% ipython --no-banner

In [1]: import numpy as np

In [2]: from numpy import linalg as LA

In [3]: np.set_printoptions(suppress=True, linewidth=120)

In [4]: def rnd(a):
   ...:     return np.round(a, 2) + 0
   ...: 

In [5]: mat = np.load("sample6.npy")

In [6]: mat
Out[6]: 
array([[-6.1 , -0.13, -2.63],
       [-3.8 ,  1.38, -4.29],
       [-4.59,  2.18, -2.25],
       [-6.51, -1.1 , -4.26],
       [-6.72,  0.54, -3.24],
       [-7.  ,  1.16, -3.17],
       [-7.08,  0.27, -3.6 ],
       [-3.25,  0.56, -3.45],
       [-3.89,  2.27, -0.96],
       [-3.89, -1.22, -3.7 ],
       [-5.15, -1.83, -3.71],
       [-5.3 ,  1.49, -2.09],
       [-5.25, -0.01, -3.92],
       [-5.56,  0.98, -1.21],
       [-6.04, -0.85, -2.67],
       [-4.82, -0.84, -3.82],
       [-6.03, -1.05, -5.43],
       [-5.17, -2.2 , -2.88],
       [-5.67,  1.46, -2.69],
       [-5.04, -1.32, -3.73],
       [-6.24,  0.14, -3.71],
       [-4.62,  0.9 , -3.05],
       [-5.05, -0.41, -2.48],
       [-5.48, -0.25, -3.94],
       [-7.27, -0.12, -3.86],
       [-6.11,  1.04, -2.69],
       [-5.84,  0.25, -3.27],
       [-5.78, -0.44, -3.1 ],
       [-5.64, -1.08, -3.61],
       [-5.98, -0.22, -0.66],
       [-6.88,  1.08, -3.56],
       [-5.6 , -0.09, -4.72],
       [-5.67, -0.7 , -1.75],
       [-7.36, -1.38, -3.43],
       [-5.08, -0.04, -4.26],
       [-6.55,  0.33, -0.92],
       [-6.67, -0.29, -1.97]])

In [7]: Z = mat[[4, 26]].astype(float)

In [8]: for _ in range(6):
   ...:     z = LA.norm(mat[:, None] - Z, axis=-1).argmin(axis=1)
   ...:     Z = np.array([mat[z == j].mean(axis=0) for j in range(2)])
   ...: 

In [9]: z
Out[9]: array([0, 1, 0, 1, 0, 0, 0, 1, 0, 1, 1, 0, 1, 0, 0, 1, 1, 1, 0, 1, 0, 1, 1, 1, 0, 0, 0, 1, 1, 0, 0, 1, 0, 0, 1, 0, 0])

In [10]: rnd(Z[1] - Z[0])
Out[10]: array([ 1.06, -1.01, -1.27])

In [11]: np.abs(Z[1] - Z[0]).argmax()
Out[11]: np.int64(2)

In [12]: sv = 10 * 0.9 ** np.arange(4)

In [13]: O, _ = LA.qr(np.array([[1.3, -0.3, 0.4, -0.1],
    ...:     [-1.4, 0.9, -0.1, -0.5],
    ...:     [0.4, 1.0, -0.1, 1.5],
    ...:     [-0.9, -0.7, -0.1, -0.4]]))

In [14]: rng = np.random.default_rng(5979)

In [15]: X = rng.normal(size=(29, 4)) * sv @ O

In [16]: rnd(X)
Out[16]: 
array([[ 25.41,   4.17, -14.81,   1.28],
       [  6.87,  -4.97, -11.1 ,   4.  ],
       [  6.4 , -19.  , -16.36, -11.36],
       [ -7.41,  -7.64,  14.57, -10.16],
       [  2.82, -10.93,   3.78,  10.38],
       [-19.16,  -5.74,  13.71,  -6.44],
       [-13.16,   7.47,  -6.11,  -4.86],
       [ -6.46,  -6.55,  15.6 ,  -2.9 ],
       [ -1.97,   5.14,   6.42,   6.52],
       [  7.5 ,   3.57,  -6.72,  -1.55],
       [  2.79, -15.52,  -0.18,   0.81],
       [ -9.02,  12.93,   6.9 ,  -7.49],
       [ 10.03,  -4.09,  12.67, -10.27],
       [-11.17,   8.21,  -1.21,  -4.8 ],
       [ -5.75,   7.9 ,   5.95,  -3.2 ],
       [  2.45,  -6.23,   3.65,  -8.26],
       [  3.04,  -5.98,  -3.08,  -3.21],
       [ 13.8 , -10.73,  -5.5 ,  -1.86],
       [  0.87,   8.73,  -6.57,   2.83],
       [  0.22,   8.24,  -0.72,  -4.43],
       [ -6.67,   9.1 , -11.89,   2.7 ],
       [-13.94,   5.62,  -6.61, -17.19],
       [  0.3 ,   6.55, -22.04,  -5.01],
       [  3.45,   7.13,  -0.6 ,  -6.99],
       [  2.02, -15.  ,  -4.92, -19.24],
       [  5.24,   6.93,  -4.29,   1.77],
       [ 11.12,   0.22,  14.36,  11.95],
       [ -8.65,  -0.89,   3.94,  -4.14],
       [ -6.64,  -0.79, -17.28,   6.23]])

In [17]: M2 = np.c_[X[:, :1] @ np.array([[0]]), np.array([3, 0, -3, -4, -5, 5, 4, -4, -3, 3, 5, -5, 2, -4, -3, -1, 0, -2, -5, -5, 0, 0, -1, -3, 0, -5, 2, 4, 1])]

In [18]: M2
Out[18]: 
array([[ 0.,  3.],
       [ 0.,  0.],
       [ 0., -3.],
       [ 0., -4.],
       [ 0., -5.],
       [ 0.,  5.],
       [ 0.,  4.],
       [ 0., -4.],
       [ 0., -3.],
       [ 0.,  3.],
       [ 0.,  5.],
       [ 0., -5.],
       [ 0.,  2.],
       [ 0., -4.],
       [ 0., -3.],
       [ 0., -1.],
       [ 0.,  0.],
       [ 0., -2.],
       [ 0., -5.],
       [ 0., -5.],
       [ 0.,  0.],
       [ 0.,  0.],
       [ 0., -1.],
       [ 0., -3.],
       [ 0.,  0.],
       [ 0., -5.],
       [ 0.,  2.],
       [ 0.,  4.],
       [ 0.,  1.]])

In [19]: print(LA.matrix_rank(M2))
1

In [20]: print(rnd(LA.norm(LA.qr(X)[0].T @ M2, axis=0) ** 2 / ((M2 ** 2).sum(axis=0) + 1e-12)))
[0.   0.06]

In [21]: LA.matrix_rank(np.c_[X, M2])
Out[21]: np.int64(5)

In [22]: rnd(LA.norm(M2 - X @ LA.lstsq(X, M2)[0], axis=0))
Out[22]: array([ 0.  , 17.48])

In [23]: rk = LA.matrix_rank(M2)

In [24]: rk
Out[24]: np.int64(1)

In [25]: null = LA.svd(M2)[2][rk:].T

In [26]: print(np.allclose(M2 @ null, 0))
True

In [27]: LA.matrix_rank(M2.T @ M2), LA.matrix_rank(M2 @ M2.T)
Out[27]: (np.int64(1), np.int64(1))

In [28]: print([int(LA.matrix_rank(np.delete(M2, i, axis=0))) for i in range(29)])
[1, 1, 1, 1, 1, 1, 1, 1, 1, 1, 1, 1, 1, 1, 1, 1, 1, 1, 1, 1, 1, 1, 1, 1, 1, 1, 1, 1, 1]

In [29]: print(null.shape)
(2, 1)

In [30]: null[:, 0] / null[np.abs(null[:, 0]).round(6).argmax(), 0]
Out[30]: array([ 1., -0.])

In [31]: M2 = np.array([[2, 2], [1, 1], [2, 2], [1, 0], [0, 0], [0, 1]])

In [32]: arr = np.block([[np.zeros((6, 6)), M2], [M2.T, np.zeros((2, 2))]])

In [33]: arr
Out[33]: 
array([[0., 0., 0., 0., 0., 0., 2., 2.],
       [0., 0., 0., 0., 0., 0., 1., 1.],
       [0., 0., 0., 0., 0., 0., 2., 2.],
       [0., 0., 0., 0., 0., 0., 1., 0.],
       [0., 0., 0., 0., 0., 0., 0., 0.],
       [0., 0., 0., 0., 0., 0., 0., 1.],
       [2., 1., 2., 1., 0., 0., 0., 0.],
       [2., 1., 2., 0., 0., 1., 0., 0.]])

In [34]: Uu, sv, VT = LA.svd(arr)

In [35]: rnd(sv)
Out[35]: array([4.36, 4.36, 1.  , 1.  , 0.  , 0.  , 0.  , 0.  ])

In [36]: M2 = Uu[:, :4] @ np.diag(sv[:4]) @ VT[:4]

In [37]: rnd(M2)
Out[37]: 
array([[0., 0., 0., 0., 0., 0., 2., 2.],
       [0., 0., 0., 0., 0., 0., 1., 1.],
       [0., 0., 0., 0., 0., 0., 2., 2.],
       [0., 0., 0., 0., 0., 0., 1., 0.],
       [0., 0., 0., 0., 0., 0., 0., 0.],
       [0., 0., 0., 0., 0., 0., 0., 1.],
       [2., 1., 2., 1., 0., 0., 0., 0.],
       [2., 1., 2., 0., 0., 1., 0., 0.]])

In [38]: LA.matrix_rank(arr, rtol=0.05)
Out[38]: np.int64(4)

In [39]: LA.matrix_rank(M2)
Out[39]: np.int64(4)

In [40]: rnd(LA.norm(arr - M2) / LA.norm(arr))
Out[40]: np.float64(0.0)
